% python3 -q
>>> import numpy as np
>>> np.set_printoptions(precision=2, suppress=True, linewidth=160, legacy="1.25")
>>> rng = np.random.default_rng(60)
>>> A = np.eye(9, dtype=int)[rng.permutation(9)] * np.array([2, 3, 4, 4, 5, 3, 1, 0, 1])
>>> A
array([[0, 0, 0, 0, 0, 0, 0, 0, 0],
       [2, 0, 0, 0, 0, 0, 0, 0, 0],
       [0, 0, 0, 0, 0, 0, 1, 0, 0],
       [0, 0, 0, 0, 0, 3, 0, 0, 0],
       [0, 0, 0, 0, 5, 0, 0, 0, 0],
       [0, 0, 0, 0, 0, 0, 0, 0, 1],
       [0, 0, 0, 4, 0, 0, 0, 0, 0],
       [0, 0, 4, 0, 0, 0, 0, 0, 0],
       [0, 3, 0, 0, 0, 0, 0, 0, 0]])
>>> np.linalg.lstsq(A[:-1].T, A[-1])[2]
7
>>> np.unique(A.round(6), axis=0).shape
(9, 9)
>>> np.round(np.trace(np.linalg.pinv(A) @ A), 2)
8.0
>>> np.abs(np.diag(np.linalg.qr(A)[1])) > 1e-9
array([ True,  True,  True,  True,  True,  True,  True, False, False])
>>> try:
...     np.linalg.inv(A)
... except np.linalg.LinAlgError as e:
...     print(repr(e))
... 
LinAlgError('Singular matrix')
>>> f = np.array([2, 2])
>>> np.polyval(f, A[4])
array([ 2,  2,  2,  2, 12,  2,  2,  2,  2])
>>> np.convolve(A[4], f)
array([ 0,  0,  0,  0, 10, 10,  0,  0,  0,  0])
>>> np.correlate(A[4], A[5], "full")
array([0, 0, 0, 0, 5, 0, 0, 0, 0, 0, 0, 0, 0, 0, 0, 0, 0])
>>> U, sigma, VT = np.linalg.svd(A)
>>> vecs = VT[:(sigma > 1e-8).sum()]
>>> vec = A[0] + -2 * A[4] + rng.integers(2) * np.eye(9)[5]
>>> vec
array([  0.,   0.,   0.,   0., -10.,   1.,   0.,   0.,   0.])
>>> vecs.T @ vecs
array([[1., 0., 0., 0., 0., 0., 0., 0., 0.],
       [0., 1., 0., 0., 0., 0., 0., 0., 0.],
       [0., 0., 1., 0., 0., 0., 0., 0., 0.],
       [0., 0., 0., 1., 0., 0., 0., 0., 0.],
       [0., 0., 0., 0., 1., 0., 0., 0., 0.],
       [0., 0., 0., 0., 0., 1., 0., 0., 0.],
       [0., 0., 0., 0., 0., 0., 1., 0., 0.],
       [0., 0., 0., 0., 0., 0., 0., 0., 0.],
       [0., 0., 0., 0., 0., 0., 0., 0., 1.]])
>>> round(np.linalg.norm(vec - vecs.T @ vecs @ vec), 2)
0.0
>>> np.allclose(vecs.T @ vecs @ vec, vec)
True
>>> K = np.load("sample8.npy")
>>> K
array([[ 0,  0, -1],
       [ 0,  0,  0],
       [-6,  0,  0]])
>>> np.linalg.svd(K, compute_uv=False)
array([6., 1., 0.])
>>> K[:, 1] @ K[:, 0]
0
>>> np.allclose(K @ K.T, K.T @ K)
False
>>> np.allclose(K, K.T)
False
>>> np.linalg.determinant(K)
Traceback (most recent call last):
  File "<python-input-27>", line 1, in <module>
    np.linalg.determinant(K)
    ^^^^^^^^^^^^^^^^^^^^^
AttributeError: module 'numpy.linalg' has no attribute 'determinant'
>>> np.linalg.matrix_power(K, 3)
array([[  0,   0,  -6],
       [  0,   0,   0],
       [-36,   0,   0]])
>>> K.inv()
Traceback (most recent call last):
  File "<python-input-29>", line 1, in <module>
    K.inv()
    ^^^^^
AttributeError: 'numpy.ndarray' object has no attribute 'inv'
>>> round(float(np.linalg.det(K)), 2)
0.0
>>> K @ K
array([[6, 0, 0],
       [0, 0, 0],
       [0, 0, 6]])
>>> rank = np.linalg.matrix_rank(K)
>>> rank
2
>>> null = np.linalg.svd(K)[2][rank:].T
>>> [int(np.linalg.matrix_rank(K[:i])) for i in range(1, len(K) + 1)]
[1, 1, 2]
>>> np.linalg.matrix_rank(K.T @ K), np.linalg.matrix_rank(K @ K.T)
(2, 2)
>>> mat = np.load("data.npy")
>>> mat
array([[-0.64,  0.13,  0.37,  0.26,  0.35, -0.23,  0.01, -0.27,  0.34],
       [ 0.16, -0.05, -0.28,  0.09,  0.59,  0.52, -0.25,  0.14,  0.43],
       [ 0.26, -0.34, -0.14,  0.62, -0.36, -0.14,  0.2 , -0.1 ,  0.46],
       [-0.19, -0.45, -0.08, -0.32, -0.21, -0.28, -0.67,  0.08,  0.25],
       [-0.54,  0.25, -0.3 , -0.09, -0.48,  0.4 ,  0.16,  0.26,  0.24],
       [-0.03, -0.09,  0.55,  0.42, -0.22,  0.46, -0.4 ,  0.16, -0.26],
       [ 0.19,  0.73, -0.19,  0.26, -0.11, -0.3 , -0.46,  0.05,  0.06],
       [ 0.35,  0.23,  0.52, -0.43, -0.21,  0.14,  0.07, -0.14,  0.53],
       [ 0.03, -0.02,  0.24,  0.03,  0.14, -0.31,  0.19,  0.88,  0.12]])
>>> # keeps lengths
>>> out = mat / np.linalg.norm(mat, axis=1, keepdims=True)
>>> C2 = out @ out.T
>>> np.argwhere(np.triu(np.abs(C2) > 0.95, 1))
array([], shape=(0, 2), dtype=int64)
>>> C2[3].round(2) + 0
array([0., 0., 0., 1., 0., 0., 0., 0., 0.])
>>> round(np.degrees(np.arccos(np.clip(C2[3, 2], -1, 1))), 2)
90.0
>>> (np.abs(C2) > 0.9).astype(int)
array([[1, 0, 0, 0, 0, 0, 0, 0, 0],
       [0, 1, 0, 0, 0, 0, 0, 0, 0],
       [0, 0, 1, 0, 0, 0, 0, 0, 0],
       [0, 0, 0, 1, 0, 0, 0, 0, 0],
       [0, 0, 0, 0, 1, 0, 0, 0, 0],
       [0, 0, 0, 0, 0, 1, 0, 0, 0],
       [0, 0, 0, 0, 0, 0, 1, 0, 0],
       [0, 0, 0, 0, 0, 0, 0, 1, 0],
       [0, 0, 0, 0, 0, 0, 0, 0, 1]])
>>> (C2 - 2 * np.eye(9)).round(6).argmax(axis=1)
array([1, 0, 0, 0, 0, 0, 0, 0, 0])
>>> C2.round(2) + 0
array([[1., 0., 0., 0., 0., 0., 0., 0., 0.],
       [0., 1., 0., 0., 0., 0., 0., 0., 0.],
       [0., 0., 1., 0., 0., 0., 0., 0., 0.],
       [0., 0., 0., 1., 0., 0., 0., 0., 0.],
       [0., 0., 0., 0., 1., 0., 0., 0., 0.],
       [0., 0., 0., 0., 0., 1., 0., 0., 0.],
       [0., 0., 0., 0., 0., 0., 1., 0., 0.],
       [0., 0., 0., 0., 0., 0., 0., 1., 0.],
       [0., 0., 0., 0., 0., 0., 0., 0., 1.]])
>>> vec = np.array([-2, -2, -2, -2, 1, 3, -1, -2, -2])
>>> round(np.linalg.det(mat), 2)
1.0
>>> 9 - np.linalg.matrix_rank(mat - np.eye(9), tol=1e-8)
1
>>> mat.T @ (mat @ vec)
array([-2., -2., -2., -2.,  1.,  3., -1., -2., -2.])
>>> np.linalg.inv(mat)
array([[-0.64,  0.16,  0.26, -0.19, -0.54, -0.03,  0.19,  0.35,  0.03],
       [ 0.13, -0.05, -0.34, -0.45,  0.25, -0.09,  0.73,  0.23, -0.02],
       [ 0.37, -0.28, -0.14, -0.08, -0.3 ,  0.55, -0.19,  0.52,  0.24],
       [ 0.26,  0.09,  0.62, -0.32, -0.09,  0.42,  0.26, -0.43,  0.03],
       [ 0.35,  0.59, -0.36, -0.21, -0.48, -0.22, -0.11, -0.21,  0.14],
       [-0.23,  0.52, -0.14, -0.28,  0.4 ,  0.46, -0.3 ,  0.14, -0.31],
       [ 0.01, -0.25,  0.2 , -0.67,  0.16, -0.4 , -0.46,  0.07,  0.19],
       [-0.27,  0.14, -0.1 ,  0.08,  0.26,  0.16,  0.05, -0.14,  0.88],
       [ 0.34,  0.43,  0.46,  0.25,  0.24, -0.26,  0.06,  0.53,  0.12]])
>>> np.abs(np.linalg.eigvals(mat))
array([1., 1., 1., 1., 1., 1., 1., 1., 1.])
>>> out = mat / np.sqrt((mat ** 2).mean(axis=1, keepdims=True))
>>> out[8]
array([ 0.1 , -0.05,  0.71,  0.1 ,  0.43, -0.92,  0.58,  2.64,  0.37])
>>> np.linalg.norm(out, axis=1)
array([3., 3., 3., 3., 3., 3., 3., 3., 3.])
>>> arr = np.loadtxt("w.csv", delimiter=",")
>>> arr
array([[ 1.01, -0.19, -0.39,  0.11,  0.04, -0.41],
       [-0.19,  2.24,  0.6 ,  0.13, -0.35,  0.88],
       [-0.39,  0.6 ,  2.17, -0.66, -0.08, -0.74],
       [ 0.11,  0.13, -0.66,  0.33, -0.38,  0.17],
       [ 0.04, -0.35, -0.08, -0.38,  1.58,  0.79],
       [-0.41,  0.88, -0.74,  0.17,  0.79,  1.66]])
>>> np.abs(np.diag(np.linalg.qr(arr)[1])) > 1e-9
array([ True,  True,  True,  True, False, False])
>>> np.linalg.lstsq(arr[:-1].T, arr[-1])[2]
4
>>> np.argsort(-np.linalg.norm(arr, axis=0).round(6), kind="stable")[:3]
array([1, 2, 5])
>>> round(float(np.linalg.norm(arr, 2) / np.linalg.norm(arr)), 2)
0.63
>>> sigma = 10 * 0.2 ** np.arange(4)
>>> Q, _ = np.linalg.qr(np.array([[0.7, -0.6, -0.5, 0.7],
...     [0.8, -2.4, 0.0, -0.9],
...     [-1.2, -0.3, -1.0, 0.3],
...     [0.2, 1.1, -0.3, 0.4]]))
>>> feats = rng.normal(size=(26, 4)) * sigma @ Q
>>> feats
array([[ -5.3 ,  -2.63,  -7.82,  -5.02],
       [ -4.57,  -1.29,  -6.68,  -4.87],
       [ -2.88,  -2.98,  -2.23,  -0.12],
       [ -5.02,  -1.48,  -5.36,  -3.87],
       [ -0.26,   0.15,   0.38,  -0.02],
       [ -6.63,  -3.1 ,  -9.41,  -6.19],
       [  4.55,   0.78,   6.55,   5.34],
       [ -2.66,  -0.85,  -3.65,  -2.7 ],
       [ -1.73,   1.28,  -6.07,  -5.9 ],
       [  8.11,   0.35,  13.49,  11.58],
       [ -3.18,  -0.24,  -6.14,  -5.14],
       [  0.09,   2.12,  -1.67,  -2.8 ],
       [  4.15,  -1.64,   6.73,   7.01],
       [  3.8 ,   2.72,   3.38,   1.25],
       [  0.96,   1.97,  -0.11,  -1.37],
       [ -5.4 ,   0.73, -10.67,  -9.57],
       [  2.75,   1.43,   2.47,   1.3 ],
       [ -7.59,  -3.06,  -8.42,  -5.54],
       [  3.32,   2.81,   3.59,   1.37],
       [ -6.9 ,  -1.46, -11.5 ,  -8.86],
       [ -4.89,   0.92,  -8.46,  -7.91],
       [  7.4 ,   3.02,   9.86,   6.73],
       [  1.59,   0.21,   3.22,   2.81],
       [  1.78,   0.35,   2.85,   2.44],
       [ -6.52,  -1.65,  -8.92,  -6.67],
       [-10.19,  -1.46, -14.73, -11.9 ]])
>>> Q, Rm = np.linalg.qr(feats)
>>> np.allclose(Rm.T @ Rm, feats.T @ feats)
True
>>> Q @ Rm
array([[ -5.3 ,  -2.63,  -7.82,  -5.02],
       [ -4.57,  -1.29,  -6.68,  -4.87],
       [ -2.88,  -2.98,  -2.23,  -0.12],
       [ -5.02,  -1.48,  -5.36,  -3.87],
       [ -0.26,   0.15,   0.38,  -0.02],
       [ -6.63,  -3.1 ,  -9.41,  -6.19],
       [  4.55,   0.78,   6.55,   5.34],
       [ -2.66,  -0.85,  -3.65,  -2.7 ],
       [ -1.73,   1.28,  -6.07,  -5.9 ],
       [  8.11,   0.35,  13.49,  11.58],
       [ -3.18,  -0.24,  -6.14,  -5.14],
       [  0.09,   2.12,  -1.67,  -2.8 ],
       [  4.15,  -1.64,   6.73,   7.01],
       [  3.8 ,   2.72,   3.38,   1.25],
       [  0.96,   1.97,  -0.11,  -1.37],
       [ -5.4 ,   0.73, -10.67,  -9.57],
       [  2.75,   1.43,   2.47,   1.3 ],
       [ -7.59,  -3.06,  -8.42,  -5.54],
       [  3.32,   2.81,   3.59,   1.37],
       [ -6.9 ,  -1.46, -11.5 ,  -8.86],
       [ -4.89,   0.92,  -8.46,  -7.91],
       [  7.4 ,   3.02,   9.86,   6.73],
       [  1.59,   0.21,   3.22,   2.81],
       [  1.78,   0.35,   2.85,   2.44],
       [ -6.52,  -1.65,  -8.92,  -6.67],
       [-10.19,  -1.46, -14.73, -11.9 ]])
>>> Q.shape, Rm.shape
((26, 4), (4, 4))
>>> round(np.trace(Q @ Q.T), 2)
4.0
>>> C2 = np.cov(feats, rowvar=False)
>>> C2
array([[24.07,  6.09, 34.37, 26.12],
       [ 6.09,  3.5 ,  7.02,  3.92],
       [34.37,  7.02, 51.41, 40.3 ],
       [26.12,  3.92, 40.3 , 32.59]])
>>> np.round(np.corrcoef(feats[:, 1], feats[:, 0])[0, 1], 2)
0.66
>>> np.median(feats, axis=0)
array([-2.19,  0.18, -2.94, -2.75])
>>> C2.shape
(4, 4)
>>> vec = np.array([0, 2, 0])
>>> np.einsum("ij,j->i", K, vec)
array([0, 0, 0])
>>> np.sign((K @ vec).round(6))
array([0, 0, 0])
>>> K @ np.ones(3)
array([-1.,  0., -6.])
>>> K * vec
array([[0, 0, 0],
       [0, 0, 0],
       [0, 0, 0]])
>>> d = np.linalg.norm(feats[:, None] - feats[None], axis=-1)
>>> np.linalg.matrix_rank(d ** 2)
6
>>> d[25].round(6).argsort(kind="stable")[:4]
array([25, 19, 15, 24])
>>> d[:5, :5]
array([[ 0.  ,  1.9 ,  7.83,  2.96, 11.2 ],
       [ 1.9 ,  0.  ,  6.94,  1.72,  9.7 ],
       [ 7.83,  6.94,  0.  ,  5.54,  4.84],
       [ 2.96,  1.72,  5.54,  0.  ,  8.55],
       [11.2 ,  9.7 ,  4.84,  8.55,  0.  ]])
>>> np.flatnonzero(d[25] < d.mean() / 2)
array([19, 25])
>>> (d + 1e9 * np.eye(26)).round(6).argmin(axis=1)
array([ 1,  3,  7,  1, 14, 17, 12,  3, 10, 21,  1, 14,  6, 18, 11, 20, 18,  5, 13, 15, 15,  6, 23, 22,  5, 19])
>>> np.unravel_index(d.round(6).argmax(), d.shape)
(9, 25)
>>> lab = feats[:, 3] > np.median(feats[:, 3])
>>> f = feats[lab].mean(axis=0) - feats[~lab].mean(axis=0)
>>> lab.astype(int)
array([0, 0, 1, 0, 1, 0, 1, 1, 0, 1, 0, 0, 1, 1, 1, 0, 1, 0, 1, 0, 0, 1, 1, 1, 0, 0])
>>> np.round((((feats - feats.mean(axis=0)) @ f > 0) == lab).mean(), 2)
0.92
>>> ((feats - feats.mean(axis=0)) @ f > 0).astype(int)
array([0, 0, 1, 0, 1, 0, 1, 0, 0, 1, 0, 1, 1, 1, 1, 0, 1, 0, 1, 0, 0, 1, 1, 1, 0, 0])
>>> C = 3 * np.array([[0.0, -0.3, -0.2, -0.2],
...     [0.6, -1.4, 0.9, -1.7],
...     [-1.2, 0.7, -0.5, 1.3]])
>>> lab = rng.integers(0, 3, 23)
>>> X = C[lab] + rng.normal(size=(23, 4))
>>> X
array([[-4.1 ,  2.63, -1.14,  3.66],
       [ 0.26,  1.08,  0.04, -0.21],
       [-2.42,  0.93, -1.82,  4.37],
       [ 0.46, -1.38, -0.51, -1.53],
       [ 0.87, -3.47,  2.87, -6.14],
       [-3.4 ,  2.29, -1.1 ,  3.38],
       [-4.41,  0.91, -0.69,  6.19],
       [ 1.32, -2.97,  2.74, -5.38],
       [ 0.78, -0.69,  1.61, -0.84],
       [ 2.95, -3.95,  1.33, -4.91],
       [-3.83,  1.29, -3.58,  5.07],
       [ 2.9 , -4.33,  3.52, -4.07],
       [ 1.32, -1.51,  1.09, -6.05],
       [ 0.06, -0.99, -1.13, -1.55],
       [-2.25,  0.49, -2.13,  3.7 ],
       [-3.12,  3.54, -1.68,  3.16],
       [-3.66,  2.01, -1.65,  5.64],
       [-0.03, -0.61, -0.79, -0.92],
       [ 3.38, -5.08,  1.63, -4.36],
       [ 1.73, -0.9 ,  1.52,  0.1 ],
       [ 1.34, -3.69,  3.77, -4.38],
       [ 1.63, -5.42,  3.73, -5.51],
       [-3.15,  2.46, -3.67,  3.32]])
>>> proj = X @ np.linalg.solve(X.T @ X, X.T)
>>> np.diag(proj)
array([0.2 , 0.04, 0.11, 0.08, 0.27, 0.12, 0.36, 0.15, 0.05, 0.15, 0.28, 0.17, 0.28, 0.14, 0.13, 0.15, 0.14, 0.06, 0.28, 0.14, 0.2 , 0.28, 0.21])
>>> np.linalg.matrix_rank(np.eye(23) - proj)
19
>>> np.round(np.linalg.eigvalsh(proj), 2) + 0
array([0., 0., 0., 0., 0., 0., 0., 0., 0., 0., 0., 0., 0., 0., 0., 0., 0., 0., 0., 1., 1., 1., 1.])
>>> round(np.trace(proj), 2)
4.0
